$ python -q
>>> import numpy as np
>>> np.set_printoptions(suppress=True, linewidth=200)
>>> tidy = lambda a: np.round(a, 1) + 0
>>> W0 = np.array([[0.0, 1.0, 1.0, 1.0, 1.0, 1.0],
...     [1.0, 0.0, 1.0, 1.0, 1.0, 1.0],
...     [1.0, 1.0, 0.0, 1.0, 1.0, 1.0],
...     [1.0, 1.0, 1.0, 0.0, 1.0, 1.0],
...     [1.0, 1.0, 1.0, 1.0, 0.0, 1.0],
...     [1.0, 1.0, 1.0, 1.0, 1.0, 0.0]])
>>> W0
array([[0., 1., 1., 1., 1., 1.],
       [1., 0., 1., 1., 1., 1.],
       [1., 1., 0., 1., 1., 1.],
       [1., 1., 1., 0., 1., 1.],
       [1., 1., 1., 1., 0., 1.],
       [1., 1., 1., 1., 1., 0.]])
>>> print(W0.sum(axis=0))
[5. 5. 5. 5. 5. 5.]
>>> print(W0 @ W0)
[[5. 4. 4. 4. 4. 4.]
 [4. 5. 4. 4. 4. 4.]
 [4. 4. 5. 4. 4. 4.]
 [4. 4. 4. 5. 4. 4.]
 [4. 4. 4. 4. 5. 4.]
 [4. 4. 4. 4. 4. 5.]]
>>> print(np.trace(W0 @ W0 @ W0) // 6)
20.0
>>> np.argwhere(np.triu(W0))
array([[0, 1],
       [0, 2],
       [0, 3],
       [0, 4],
       [0, 5],
       [1, 2],
       [1, 3],
       [1, 4],
       [1, 5],
       [2, 3],
       [2, 4],
       [2, 5],
       [3, 4],
       [3, 5],
       [4, 5]])
>>> Lm = np.diag(W0.sum(axis=1)) - W0
>>> (np.linalg.eigvalsh(Lm) < 1e-8).sum()
np.int64(1)
>>> Lm @ np.ones(6)
array([0., 0., 0., 0., 0., 0.])
>>> print(round(np.linalg.det(Lm[1:, 1:])))
1296
>>> tidy(np.linalg.eigvalsh(Lm))
array([0., 6., 6., 6., 6., 6.])
>>> U, sig, vt = np.linalg.svd(W0, full_matrices=False)
>>> tidy(np.sqrt((sig ** 2).sum())), tidy(np.linalg.norm(W0))
(np.float64(5.5), np.float64(5.5))
>>> tidy(sig)
array([5., 1., 1., 1., 1., 1.])
>>> print((sig > 1e-8).sum())
6
>>> tidy(np.abs(vt[0]))
array([0.4, 0.4, 0.4, 0.4, 0.4, 0.4])
>>> tidy(U.T @ U)
array([[1., 0., 0., 0., 0., 0.],
       [0., 1., 0., 0., 0., 0.],
       [0., 0., 1., 0., 0., 0.],
       [0., 0., 0., 1., 0., 0.],
       [0., 0., 0., 0., 1., 0.],
       [0., 0., 0., 0., 0., 1.]])
>>> tidy(vt @ vt.T)
array([[1., 0., 0., 0., 0., 0.],
       [0., 1., 0., 0., 0., 0.],
       [0., 0., 1., 0., 0., 0.],
       [0., 0., 0., 1., 0., 0.],
       [0., 0., 0., 0., 1., 0.],
       [0., 0., 0., 0., 0., 1.]])
>>> np.allclose(U * sig @ vt, W0)
True
>>> tidy(sig / sig[0])
array([1. , 0.2, 0.2, 0.2, 0.2, 0.2])
>>> rng = np.random.default_rng(98010)
>>> z = rng.permutation(6)
>>> z
array([4, 1, 3, 0, 5, 2])
>>> A2 = W0[z][:, z]
>>> print(np.allclose(A2, W0))
True
>>> np.diag(A2)
array([0., 0., 0., 0., 0., 0.])
>>> print(A2)
[[0. 1. 1. 1. 1. 1.]
 [1. 0. 1. 1. 1. 1.]
 [1. 1. 0. 1. 1. 1.]
 [1. 1. 1. 0. 1. 1.]
 [1. 1. 1. 1. 0. 1.]
 [1. 1. 1. 1. 1. 0.]]
>>> A2 = W0 + rng.integers(-2, 3, (6, 1)) @ rng.integers(-2, 3, (1, 6))
>>> A2
array([[ 0.,  1.,  1.,  1.,  1.,  1.],
       [-1., -4., -1.,  5.,  5., -3.],
       [ 0., -1., -1.,  3.,  3., -1.],
       [ 0., -1.,  0.,  2.,  3., -1.],
       [ 3.,  5.,  3., -3., -4.,  5.],
       [ 1.,  1.,  1.,  1.,  1.,  0.]])
>>> np.linalg.matrix_rank(A2 - W0, tol=1e-8)
np.int64(1)
>>> A2 - W0
array([[ 0.,  0.,  0.,  0.,  0.,  0.],
       [-2., -4., -2.,  4.,  4., -4.],
       [-1., -2., -1.,  2.,  2., -2.],
       [-1., -2., -1.,  2.,  2., -2.],
       [ 2.,  4.,  2., -4., -4.,  4.],
       [ 0.,  0.,  0.,  0.,  0.,  0.]])
>>> F = -3 * np.eye(11) + np.eye(11, k=1)
>>> print(F)
[[-3.  1.  0.  0.  0.  0.  0.  0.  0.  0.  0.]
 [ 0. -3.  1.  0.  0.  0.  0.  0.  0.  0.  0.]
 [ 0.  0. -3.  1.  0.  0.  0.  0.  0.  0.  0.]
 [ 0.  0.  0. -3.  1.  0.  0.  0.  0.  0.  0.]
 [ 0.  0.  0.  0. -3.  1.  0.  0.  0.  0.  0.]
 [ 0.  0.  0.  0.  0. -3.  1.  0.  0.  0.  0.]
 [ 0.  0.  0.  0.  0.  0. -3.  1.  0.  0.  0.]
 [ 0.  0.  0.  0.  0.  0.  0. -3.  1.  0.  0.]
 [ 0.  0.  0.  0.  0.  0.  0.  0. -3.  1.  0.]
 [ 0.  0.  0.  0.  0.  0.  0.  0.  0. -3.  1.]
 [ 0.  0.  0.  0.  0.  0.  0.  0.  0.  0. -3.]]
>>> O, V = np.linalg.qr(F[:, :1])[0], np.linalg.qr(F[:, 1:])[0]
>>> sig = np.linalg.svd(O.T @ V, compute_uv=False)
>>> (sig > 0.9).sum()
np.int64(0)
>>> A2 = F + rng.integers(-2, 3, (11, 8)) @ rng.integers(-2, 3, (8, 11))
>>> A2
array([[  3.,   7.,   5.,  -1.,   0.,   6.,   2.,  -3.,   5.,  -9.,  -3.],
       [ 12.,   0.,   6.,   5.,  -5.,   3.,  -1.,  -4.,   0.,  -6.,  -4.],
       [  6.,   7.,  -1.,  -8.,  -2.,  11.,  -7.,   8.,   1., -15.,   5.],
       [  8.,   0.,  -2.,  -6.,   4.,   0.,   2.,   4.,  11.,  -3.,   3.],
       [-16.,   0.,  -2.,   5.,   4.,  -1.,   4.,  -4.,  -4.,  13.,  -1.],
       [ -4.,   1., -14.,   2.,  10., -11.,  -6.,  -6.,   9.,   3.,  -9.],
       [-10.,  -1.,   0.,   7.,   2.,  -7.,   8.,  -6.,  -3.,  12.,  -4.],
       [ -6.,  -1.,   4.,   0.,  -1.,   3.,  -3.,   1.,  -4.,   0.,   6.],
       [  2.,  -2.,  -3.,   1.,  -3.,  -5.,   2.,   2.,  -5.,   4.,   1.],
       [  2.,  -6.,   0.,   9.,  -3.,   0.,  -8.,  -6., -12.,   8.,  -4.],
       [  2.,  -4.,   4.,   4.,  -9.,  -1.,   2.,   1., -13.,   6.,  -1.]])
>>> print(A2 - F)
[[  6.   6.   5.  -1.   0.   6.   2.  -3.   5.  -9.  -3.]
 [ 12.   3.   5.   5.  -5.   3.  -1.  -4.   0.  -6.  -4.]
 [  6.   7.   2.  -9.  -2.  11.  -7.   8.   1. -15.   5.]
 [  8.   0.  -2.  -3.   3.   0.   2.   4.  11.  -3.   3.]
 [-16.   0.  -2.   5.   7.  -2.   4.  -4.  -4.  13.  -1.]
 [ -4.   1. -14.   2.  10.  -8.  -7.  -6.   9.   3.  -9.]
 [-10.  -1.   0.   7.   2.  -7.  11.  -7.  -3.  12.  -4.]
 [ -6.  -1.   4.   0.  -1.   3.  -3.   4.  -5.   0.   6.]
 [  2.  -2.  -3.   1.  -3.  -5.   2.   2.  -2.   3.   1.]
 [  2.  -6.   0.   9.  -3.   0.  -8.  -6. -12.  11.  -5.]
 [  2.  -4.   4.   4.  -9.  -1.   2.   1. -13.   6.   2.]]
>>> np.abs(A2 - F).sum(axis=1)
array([46., 48., 73., 39., 58., 73., 64., 33., 26., 62., 48.])
>>> np.linalg.matrix_rank(A2 - F, tol=1e-8)
np.int64(8)
